$ python3 -q
>>> import numpy as np
>>> from numpy import linalg as LA
>>> np.set_printoptions(precision=3, suppress=True, linewidth=200)
>>> m1 = np.loadtxt("arr.csv", delimiter=",")
>>> m1
array([[  0.529,  12.069,   2.264,  -2.963,  -6.744],
       [ -0.386,   2.193,   0.735,  -1.365,  -0.566],
       [ -1.941, -13.745, -10.827,   7.207,  -2.558],
       [ -4.882,   6.275,  -1.277,  -5.756,  -8.881],
       [ -3.116,   5.689,  -1.572,  -3.471,  -7.926],
       [ -2.067,  -1.158,   2.092,  -3.623,   3.344],
       [ -9.804,   0.928,  -2.72 ,  -9.472,  -8.428],
       [ -5.897,  -5.796,   6.391, -10.063,  11.22 ],
       [  1.024, -11.961, -17.868,  14.968, -11.949],
       [ -5.755,  -1.806,   5.989, -10.283,   7.281],
       [ -4.63 ,  -2.75 ,   1.942,  -6.154,   3.328],
       [  6.584,  20.649,  -3.415,   6.266, -18.821],
       [-12.869, -11.212,  -1.266, -11.925,   2.621],
       [  1.312,  -9.245, -11.53 ,  10.612,  -5.871],
       [  2.451,   9.199,  -5.762,   5.038, -13.858],
       [  1.822,  -3.316, -26.713,  20.374, -30.709],
       [ -2.619,  -0.866,  -7.63 ,   2.207,  -9.917],
       [-10.024,  -8.808, -12.78 ,  -1.409, -13.23 ],
       [ -3.285,   4.246,  -0.934,  -3.854,  -5.91 ],
       [ -3.211,   7.73 ,   4.493,  -7.966,  -1.799],
       [-10.875,  -9.474,   4.344, -13.71 ,   9.4  ],
       [-11.935,  -9.46 ,  10.737, -19.182,  17.269],
       [ -3.095,   0.457,   0.392,  -3.909,  -0.777]])
>>> # looks like rank 4
>>> r0 = np.array([2, 0, 1])
>>> np.convolve(m1[13], r0)
array([  2.624, -18.49 , -21.747,  11.98 , -23.273,  10.612,  -5.871])
>>> print(np.correlate(m1[13], m1[12], "full"))
[  3.439 -39.879  78.364 162.301 -40.567 304.826  36.828 -70.742  75.562]
